$ python -q
>>> import numpy as np
>>> np.set_printoptions(precision=1, suppress=True, linewidth=200, sign=" ")
>>> W2 = np.array([[2, 1, 0], [4, 0, 4], [5, 3, 5]])
>>> M = np.repeat(W2, 14 // 3, axis=0)
>>> rng = np.random.default_rng(33)
>>> M = M + 0.1 * rng.normal(size=M.shape)
>>> M
array([[ 2. ,  0.9,  0.1],
       [ 2. ,  0.8,  0.1],
       [ 2. ,  1.1,  0.2],
       [ 2. ,  0.9, -0.1],
       [ 4.1, -0.1,  4. ],
       [ 4. , -0.1,  4. ],
       [ 4.1, -0.1,  4. ],
       [ 4.1, -0.1,  3.9],
       [ 5.1,  3. ,  4.9],
       [ 5. ,  3.2,  4.8],
       [ 5.1,  3.1,  5. ],
       [ 5.1,  2.9,  5.2]])
>>> W2 = M[[11, 4]].astype(float)
>>> for _ in range(6):
...     labels = np.linalg.norm(M[:, None] - W2, axis=-1).argmin(axis=1)
...     W2 = np.array([M[labels == j].mean(axis=0) for j in range(2)])
... 
>>> labels
array([ 1,  1,  1,  1,  1,  1,  1,  1,  0,  0,  0,  0])
>>> W2
array([[ 5.1,  3.1,  5. ],
       [ 3. ,  0.4,  2. ]])
>>> np.bincount(labels)
array([ 4,  8])
>>> Q, r_ = np.linalg.qr(M)
>>> round(float(abs(r_[0, 0])), 1), round(float(np.linalg.norm(M[:, 0])), 1)
(13.6, 13.6)
>>> np.abs(np.diag(r_))
array([ 13.6,   4. ,   3.6])
>>> np.round(Q.T @ Q, 1) + 0
array([[ 1.,  0.,  0.],
       [ 0.,  1.,  0.],
       [ 0.,  0.,  1.]])
>>> Q.round(1) + 0
array([[-0.2,  0. , -0.5],
       [-0.1,  0. , -0.5],
       [-0.1, -0.1, -0.4],
       [-0.1,  0. , -0.5],
       [-0.3,  0.4,  0.1],
       [-0.3,  0.4,  0.1],
       [-0.3,  0.4,  0. ],
       [-0.3,  0.4,  0. ],
       [-0.4, -0.3,  0.1],
       [-0.4, -0.3,  0.1],
       [-0.4, -0.3,  0.1],
       [-0.4, -0.3,  0.2]])
>>> J = np.load("w.npy")
>>> J
array([[ 1. ,  0.7,  0.5,  0.3],
       [ 0.7,  1. ,  0.7,  0.5],
       [ 0.5,  0.7,  1. ,  0.7],
       [ 0.3,  0.5,  0.7,  1. ]])
>>> vec = np.array([-1, -2, 1, 1])
>>> a = np.maximum(J @ vec, 0)
>>> np.maximum(J @ vec, 0) - np.maximum(-J @ vec, 0)
array([-1.6, -1.5, -0.2,  0.4])
>>> J * (a > 1e-9)[:, None]
array([[ 0. ,  0. ,  0. ,  0. ],
       [ 0. ,  0. ,  0. ,  0. ],
       [ 0. ,  0. ,  0. ,  0. ],
       [ 0.3,  0.5,  0.7,  1. ]])
>>> a
array([ 0. ,  0. ,  0. ,  0.4])
>>> evals, vecs = np.linalg.eig(J)
>>> np.sort(np.linalg.eigvals(J.T))
array([ 0.2,  0.3,  0.8,  2.7])
>>> evals
array([ 2.7,  0.8,  0.3,  0.2])
>>> sigma = 3 * 0.9 ** np.arange(4)
>>> Q, _ = np.linalg.qr(np.array([[0.5, 1.9, 0.0, 0.8],
...     [0.6, 0.1, 0.3, -0.1],
...     [-0.8, -1.2, 1.3, -2.2],
...     [-1.2, 0.0, -0.2, -1.8]]))
>>> K = rng.normal(size=(15, 4)) * sigma @ Q
>>> K
array([[-0.7,  4.9, -1.4, -2.5],
       [-0.1, -0.3,  2.9,  2. ],
       [ 2.4, -0.1, -0.1,  0.8],
       [ 1. , -3.6, -0.9,  1.8],
       [-0.7,  4.9, -0.4, -1.8],
       [ 2.2, -0.7,  0.2,  5.2],
       [ 1.8, -4.2, -0.7, -3.3],
       [ 2. ,  4. , -1. , -1.2],
       [ 2.4,  1.9,  2.4, -1.3],
       [-0.3,  0.4, -0.9,  1.9],
       [ 2.1, -0.2,  0.1, -2.3],
       [ 6.1, -3.6,  1.8,  2.4],
       [ 3. , -3. ,  1.1,  1.4],
       [-0.4, -1.6,  1.4,  1.6],
       [ 0.2, -0.8,  1.4,  1.4]])
>>> W1 = np.array([[5, 4], [-4, 4], [1, -4], [2, -5]])
>>> coef = np.array([1, 1])
>>> hid = np.maximum(K @ W1 + coef, 0)
>>> np.linalg.matrix_rank(hid)
np.int64(2)
>>> (hid > 0).astype(int)
array([[ 0,  1],
       [ 1,  0],
       [ 1,  1],
       [ 1,  0],
       [ 0,  1],
       [ 1,  0],
       [ 1,  1],
       [ 0,  1],
       [ 1,  1],
       [ 1,  0],
       [ 1,  1],
       [ 1,  0],
       [ 1,  0],
       [ 1,  0],
       [ 1,  0]])
>>> W2 = np.array([[1, 3, 0], [3, 0, 3]])
>>> (hid @ W2).round(6).argmax(axis=1)
array([ 0,  1,  1,  1,  0,  1,  1,  0,  0,  1,  0,  1,  1,  1,  1])
>>> Lm = np.linalg.cholesky(J)
>>> J / np.sqrt(np.outer(np.diag(J), np.diag(J)))
array([[ 1. ,  0.7,  0.5,  0.3],
       [ 0.7,  1. ,  0.7,  0.5],
       [ 0.5,  0.7,  1. ,  0.7],
       [ 0.3,  0.5,  0.7,  1. ]])
>>> W0 = np.loadtxt("case18.csv", delimiter=",")
>>> W0
array([[ 1.9,  1.6, -1.7],
       [-1.2, -1. ,  1.6],
       [ 0. ,  1.6,  0.3],
       [-1.5, -0.8,  1.4],
       [-1.1,  0. ,  1. ],
       [-0.3, -1.2,  0.4],
       [ 0.9,  0.4, -0.4],
       [-2.1, -0.7,  2.3],
       [-0.5,  1.3,  1. ],
       [-0.6,  1.1,  0.5],
       [ 0.1,  1.7,  0.1],
       [ 0.5,  2.1, -0.6],
       [-0.2, -1.4, -0.3]])
>>> out = np.c_[W0[:, :1] @ np.array([[3]]), np.array([-3, -2, 3, -2, 1, -3, -3, -3, -1, -1, 0, -2, 1])]
>>> out
array([[ 5.7, -3. ],
       [-3.6, -2. ],
       [ 0. ,  3. ],
       [-4.5, -2. ],
       [-3.3,  1. ],
       [-0.9, -3. ],
       [ 2.7, -3. ],
       [-6.3, -3. ],
       [-1.5, -1. ],
       [-1.8, -1. ],
       [ 0.3,  0. ],
       [ 1.5, -2. ],
       [-0.6,  1. ]])
>>> np.round(np.linalg.lstsq(W0, out[:, 0])[0], 1) + 0
array([ 3.,  0.,  0.])
>>> np.linalg.matrix_rank(np.c_[W0, out])
np.int64(4)
>>> np.linalg.matrix_rank(out)
np.int64(2)
